$ ipython --no-banner

In [1]: import numpy as np

In [2]: np.set_printoptions(precision=1, suppress=True, linewidth=200, sign=" ")

In [3]: tidy = lambda a: np.round(a, 1) + 0

In [4]: F = np.loadtxt("mat.csv", delimiter=",")

In [5]: tidy(F)
Out[5]: 
array([[-1.9,  0.8,  0.4, -0.4,  2.1],
       [-2.5,  0.1, -1.6,  0.3,  0.6],
       [ 2.5, -0.1,  1.5, -0.2, -0.7],
       [-2.5,  0.1, -1.4,  0.2,  0.8],
       [ 2.4,  0.1,  1.7, -0.4, -0.3],
       [ 2.1, -0.8, -0.1,  0.3, -2. ],
       [-2.2, -0.2, -1.9,  0.5, -0.1],
       [-0.3,  1. ,  1.8, -0.7,  2.1],
       [ 2.5, -0.2,  1.2, -0.2, -0.9],
       [-2.5,  0.3, -1.1,  0.1,  1.1],
       [ 0.9,  0.8,  2.2, -0.8,  1.5]])

In [6]: w1 = np.array([[-2, 1, 1, -2, 2, 2],
   ...:     [-2, -2, 0, -2, 0, -2],
   ...:     [-1, -1, -1, -2, 2, 0],
   ...:     [1, 2, 1, 2, -1, 0],
   ...:     [-1, 1, -2, 2, 1, 2]])

In [7]: c = np.array([4, 1, 0, 5, 4, 0])

In [8]: hid = np.maximum(F @ w1 + c, 0)

In [9]: tidy((hid > 0).mean(axis=0))
Out[9]: array([ 0.5,  0.7,  0.5,  0.5,  0.6,  0.5])

In [10]: (hid > 0).astype(int)
Out[10]: 
array([[ 1,  0,  0,  1,  1,  0],
       [ 1,  1,  0,  1,  0,  0],
       [ 0,  1,  1,  0,  1,  1],
       [ 1,  1,  0,  1,  0,  0],
       [ 0,  1,  1,  0,  1,  1],
       [ 1,  1,  1,  0,  1,  1],
       [ 1,  1,  1,  1,  0,  0],
       [ 0,  0,  0,  1,  1,  1],
       [ 0,  1,  1,  0,  1,  1],
       [ 1,  1,  0,  1,  0,  0],
       [ 0,  0,  0,  0,  1,  1]])

In [11]: basis = np.array([[1, 3], [-6, -7], [-7, 1], [8, 8], [3, 1], [1, -8]])

In [12]: (hid @ basis).round(6).argmax(axis=1)
Out[12]: array([ 0,  1,  0,  1,  0,  1,  1,  0,  0,  1,  0])

In [13]: Xs = F - F.mean(axis=0)

In [14]: left, s, vt = np.linalg.svd(Xs, full_matrices=False)

In [15]: tidy(s ** 2 / (s ** 2).sum())
Out[15]: array([ 0.7,  0.3,  0. ,  0. ,  0. ])

In [16]: np.searchsorted(np.cumsum(s ** 2) / (s ** 2).sum(), 0.9) + 1
Out[16]: np.int64(2)

In [17]: np.abs(left[:, 0]).argmax()
Out[17]: np.int64(2)

In [18]: tidy((s ** 2).sum() ** 2 / (s ** 4).sum())
Out[18]: np.float64(1.6)

In [19]: rk = np.linalg.matrix_rank(F)

In [20]: rk
Out[20]: np.int64(2)

In [21]: ns = np.linalg.svd(F)[2][rk:].T

In [22]: [int(np.linalg.matrix_rank(F[:i])) for i in range(1, len(F) + 1)]
Out[22]: [1, 2, 2, 2, 2, 2, 2, 2, 2, 2, 2]

In [23]: np.linalg.matrix_rank(F.T @ F), np.linalg.matrix_rank(F @ F.T)
Out[23]: (np.int64(2), np.int64(2))

In [24]: tidy(ns @ ns.T)
Out[24]: 
array([[ 0.3,  0.1, -0.3,  0. ,  0.3],
       [ 0.1,  0.9, -0.2,  0.1, -0.2],
       [-0.3, -0.2,  0.4,  0.2, -0.3],
       [ 0. ,  0.1,  0.2,  0.9,  0.2],
       [ 0.3, -0.2, -0.3,  0.2,  0.4]])

In [25]: left, s, vt = np.linalg.svd(F)

In [26]: vecs = vt[:(s > 1e-8).sum()]

In [27]: rng = np.random.default_rng(30)

In [28]: x = F[4] + -2 * F[0] + rng.integers(2) * np.eye(5)[3]

In [29]: tidy(x)
Out[29]: array([ 6.3, -1.6,  1. ,  0.4, -4.5])

In [30]: np.linalg.matrix_rank(np.vstack([F, x]))
Out[30]: np.int64(2)

In [31]: tidy(np.linalg.norm(x - vecs.T @ vecs @ x))
Out[31]: np.float64(0.0)

In [32]: tidy(vecs.T @ vecs)
Out[32]: 
array([[ 0.7, -0.1,  0.3,  0. , -0.3],
       [-0.1,  0.1,  0.2, -0.1,  0.2],
       [ 0.3,  0.2,  0.6, -0.2,  0.3],
       [ 0. , -0.1, -0.2,  0.1, -0.2],
       [-0.3,  0.2,  0.3, -0.2,  0.6]])

In [33]: J = np.load("m.npy")

In [34]: J
Out[34]: 
array([[  0,  -3, -10,  -6,   2,   9,  -7,  -7,   2,   5,  -9,   9,  -8],
       [  3,   0, -10,  -6,  -4,   0,   0,   1,   2,   1,  -3,   5,  -5],
       [ 10,  10,   0,   6,  -1,   0,   0,   4,  -6,  -2,  -4,  -2,   4],
       [  6,   6,  -6,   0, -10,   0,  -1,   2,  -4,  -9,   1,   1,  -6],
       [ -2,   4,   1,  10,   0,   3,   4,  -6,  -4,   6,  -1,   7,   2],
       [ -9,   0,   0,   0,  -3,   0,  -1,  -8,   6,   5,  -3,  -1,   5],
       [  7,   0,   0,   1,  -4,   1,   0,   3,   0,   5,   8,  -4,   2],
       [  7,  -1,  -4,  -2,   6,   8,  -3,   0,  -1,   8,   7,  -5,   2],
       [ -2,  -2,   6,   4,   4,  -6,   0,   1,   0,   2,   0,  -7,  -3],
       [ -5,  -1,   2,   9,  -6,  -5,  -5,  -8,  -2,   0,  -3,   2, -10],
       [  9,   3,   4,  -1,   1,   3,  -8,  -7,   0,   3,   0,   6,   6],
       [ -9,  -5,   2,  -1,  -7,   1,   4,   5,   7,  -2,  -6,   0,   8],
       [  8,   5,  -4,   6,  -2,  -5,  -2,  -2,   3,  10,  -6,  -8,   0]])

In [35]: np.allclose(J @ J.T, J.T @ J)
Out[35]: True

In [36]: tidy(np.linalg.det(J))
Out[36]: np.float64(0.0)

In [37]: tidy(np.sort(np.abs(np.linalg.eigvals(J))))
Out[37]: array([  0. ,   1.5,   1.5,   7.5,   7.5,  13. ,  13. ,  18.8,  18.8,  24.8,  24.8,  29.6,  29.6])

In [38]: np.trace(J)
Out[38]: np.int64(0)

In [39]: tidy(np.abs(np.linalg.eigvals(J)).max())
Out[39]: np.float64(29.6)

In [40]: np.linalg.determinant(J)
Traceback (most recent call last):
  Cell In[40], line 1
    np.linalg.determinant(J)
AttributeError: module 'numpy.linalg' has no attribute 'determinant'


In [41]: labels = rng.permutation(13)

In [42]: labels
Out[42]: array([  9,   7,   5,   3,   6,   8,   1,   0,  12,   2,   4,  10,  11])

In [43]: M2 = J[labels][:, labels]

In [44]: tidy(np.linalg.det(M2)), tidy(np.linalg.det(J[labels]))
Out[44]: (np.float64(0.0), np.float64(0.0))

In [45]: np.diag(M2)
Out[45]: array([ 0,  0,  0,  0,  0,  0,  0,  0,  0,  0,  0,  0,  0])

In [46]: E = np.load("data.npy")

In [47]: E
Out[47]: 
array([[12.,  8., -5., -5.],
       [ 2.,  6., -1., -1.],
       [12., 12., -3., -7.],
       [ 6.,  6., -4.,  0.]])

In [48]: M2 = E / np.linalg.norm(E, axis=1, keepdims=True)

In [49]: C2 = M2 @ M2.T

In [50]: np.argwhere(np.triu(np.abs(C2) > 0.95, 1))
Out[50]: array([[ 0,  2]])

In [51]: tidy(C2)
Out[51]: 
array([[ 1. ,  0.8,  1. ,  0.9],
       [ 0.8,  1. ,  0.9,  0.9],
       [ 1. ,  0.9,  1. ,  0.9],
       [ 0.9,  0.9,  0.9,  1. ]])

In [52]: (C2 - 2 * np.eye(4)).round(6).argmax(axis=1)
Out[52]: array([ 2,  2,  0,  0])

In [53]: labels = rng.permutation(4)

In [54]: M2 = E[:, labels] * rng.choice([-1, 1], 4)

In [55]: M2
Out[55]: 
array([[  5., -12.,  -5.,   8.],
       [  1.,  -2.,  -1.,   6.],
       [  7., -12.,  -3.,  12.],
       [ -0.,  -6.,  -4.,   6.]])

In [56]: left, _, vt = np.linalg.svd(E.T @ M2)

In [57]: tidy(np.linalg.lstsq(E, M2)[0])
Out[57]: 
array([[ 0., -1.,  0.,  0.],
       [ 0.,  0.,  0.,  1.],
       [ 0.,  0.,  1.,  0.],
       [-1.,  0.,  0.,  0.]])

In [58]: labels
Out[58]: array([ 3,  0,  2,  1])
